>>> import numpy as np
>>> import numpy.linalg as la
>>> np.set_printoptions(precision=3, suppress=True, linewidth=140)
>>> feats = np.array([[-2, -4, 8], [8, -3, 8], [8, -8, -4]])
>>> feats
array([[-2, -4,  8],
       [ 8, -3,  8],
       [ 8, -8, -4]])
>>> B = feats / la.norm(feats, axis=1, keepdims=True)
>>> G = B @ B.T
>>> round(float(np.degrees(np.arccos(np.clip(G[2, 1], -1, 1)))), 3)
66.503
>>> G
array([[ 1.   ,  0.559, -0.145],
       [ 0.559,  1.   ,  0.399],
       [-0.145,  0.399,  1.   ]])
>>> la.norm(B, axis=1)
array([1., 1., 1.])
>>> B = la.inv(feats)
>>> np.round(la.det(feats) * la.det(B), 3)
np.float64(1.0)
>>> A = np.load("layer5.npy")
>>> print(A)
[[-2. -1.  0.]
 [-1.  0. -1.]
 [ 0. -1. -1.]]
>>> ev, vecs = la.eig(A)
>>> np.sort(la.eigvals(la.inv(A)))
array([-0.742, -0.395,  1.137])
>>> np.sort(la.eigvals(A @ A))
array([0.773, 1.815, 6.411])
>>> np.sort(la.eigvals(A.T))
array([-2.532, -1.347,  0.879])
>>> np.round(np.prod(ev), 3)
np.float64(3.0)
>>> def softmax(z):
...     e = np.exp(z - z.max(axis=-1, keepdims=True))
...     return e / e.sum(axis=-1, keepdims=True)
... 
>>> softmax(A[1] + 4)
array([0.212, 0.576, 0.212])
>>> att = A @ A.T / np.sqrt(3)
>>> softmax(att + np.triu(np.full(att.shape, -np.inf), 1))
array([[1.   , 0.   , 0.   ],
       [0.5  , 0.5  , 0.   ],
       [0.264, 0.264, 0.471]])
>>> print(softmax(att))
[[0.784 0.139 0.078]
 [0.39  0.39  0.219]
 [0.264 0.264 0.471]]
>>> softmax(att)[1] @ A
array([-1.171, -0.61 , -0.61 ])
>>> ev, vecs = la.eigh(A)
>>> vec = np.array([-3, -2, -1])
>>> vec @ A @ vec
np.float64(-35.0)
>>> (np.sign(vecs[:, -1].round(6)) == np.sign(vecs[0, -1].round(6))).astype(int)
array([1, 0, 1])
>>> vec @ A @ vec / (vec @ vec), np.round(ev[0], 3), round(ev[-1], 3)
(np.float64(-2.5), np.float64(-2.532), np.float64(0.879))
>>> np.kron(np.eye(2, dtype=int), A)
array([[-2., -1.,  0., -0., -0.,  0.],
       [-1.,  0., -1., -0.,  0., -0.],
       [ 0., -1., -1.,  0., -0., -0.],
       [-0., -0.,  0., -2., -1.,  0.],
       [-0.,  0., -0., -1.,  0., -1.],
       [ 0., -0., -0.,  0., -1., -1.]])
>>> blk = np.stack([A, 3 * A, A[::-1]])
>>> la.det(blk)
array([ 3., 81., -3.])
>>> blk.sum(axis=0)
array([[-8., -5., -1.],
       [-5.,  0., -5.],
       [-2., -5., -4.]])
>>> print(np.einsum("bij,cij->bc", blk, blk))
[[ 9. 27.  4.]
 [27. 81. 12.]
 [ 4. 12.  9.]]
>>> W0 = np.loadtxt("data.csv", delimiter=",")
>>> W0
array([[-0.437,  0.571,  0.695],
       [-0.749,  0.198, -0.633],
       [-0.499, -0.797,  0.341]])
>>> G = feats.T @ feats
>>> np.trace(G), (feats ** 2).sum()
(np.int64(365), np.int64(365))
>>> Q, Rm = la.qr(W0)
>>> Q
array([[-0.437,  0.571,  0.695],
       [-0.749,  0.198, -0.633],
       [-0.499, -0.797,  0.341]])
>>> np.round(Q.T @ Q, 3) + 0
array([[1., 0., 0.],
       [0., 1., 0.],
       [0., 0., 1.]])
>>> np.allclose(Rm.T @ Rm, W0.T @ W0)
True
>>> round(float(np.trace(Q @ Q.T)), 3)
3.0
>>> u = np.array([3, 2, 0])
>>> print(np.cross(W0[1, :3], W0[0, :3]))
[ 0.499  0.797 -0.341]
>>> np.convolve(W0[1], u)
array([-2.246, -0.904, -1.503, -1.266,  0.   ])
>>> mat = np.load("mat.npy")
>>> mat
array([[0, 2, 0],
       [0, 0, 2],
       [0, 0, 0]])
>>> # null space of dimension 1
>>> rk = la.matrix_rank(mat)
>>> print(rk)
2
>>> ns = la.svd(mat)[2][rk:].T
>>> la.matrix_rank(mat.T @ mat), la.matrix_rank(mat @ mat.T)
(np.int64(2), np.int64(2))
>>> print(mat @ ns)
[[0.]
 [0.]
 [0.]]
>>> ns.shape
(3, 1)
>>> [int(la.matrix_rank(mat[:i])) for i in range(1, len(mat) + 1)]
[1, 2, 2]
>>> np.allclose(mat @ ns, 0)
True
>>> P = np.triu(np.array([[0, 2, 1], [-2, 1, 1], [2, 2, 2]]), 1) + np.eye(3)
>>> B = P @ W0 @ la.inv(P)
>>> np.round(la.det(B), 3)
np.float64(1.0)
>>> round(float(np.trace(B)), 3), round(np.trace(W0), 3)
(0.102, np.float64(0.102))
>>> mat @ mat
array([[0, 0, 4],
       [0, 0, 0],
       [0, 0, 0]])
>>> np.prod(np.diag(mat)), np.round(la.det(mat), 3)
(np.int64(0), np.float64(0.0))
>>> np.round(la.norm(mat, 2) / la.norm(mat), 3)
np.float64(0.707)
>>> la.cond(mat) > 100
np.True_
>>> print([round(float(x), 3) for x in la.svd(mat, compute_uv=False)[:3]])
[2.0, 2.0, 0.0]
>>> la.matrix_rank(mat, rtol=0.1)
np.int64(2)
>>> np.abs(np.diag(la.qr(mat)[1])) > 1e-9
array([False, False, False])
>>> try:
...     la.inv(mat)
... except la.LinAlgError as e:
...     print(repr(e))
... 
LinAlgError('Singular matrix')
>>> print(np.round(np.trace(la.pinv(mat) @ mat), 3))
2.0
>>> np.allclose(mat[:-1].T @ la.lstsq(mat[:-1].T, mat[-1])[0], mat[-1])
True
>>> data = np.load("m.npy")
>>> data
array([[0, 0, 0, 1],
       [0, 0, 1, 1],
       [0, 1, 0, 0],
       [1, 1, 0, 0]])
>>> # symmetric, so the eigenvalues are real
>>> left, sigma, VT = la.svd(data, full_matrices=False)
>>> print(round(float(np.sqrt((sigma ** 2).sum())), 3), round(la.norm(data), 3))
2.449 2.449
>>> left.shape, sigma.shape, VT.shape
((4, 4), (4,), (4, 4))
>>> np.round(left.T @ left, 3) + 0
array([[1., 0., 0., 0.],
       [0., 1., 0., 0.],
       [0., 0., 1., 0.],
       [0., 0., 0., 1.]])
>>> sigma / sigma[0]
array([1.   , 1.   , 0.382, 0.382])
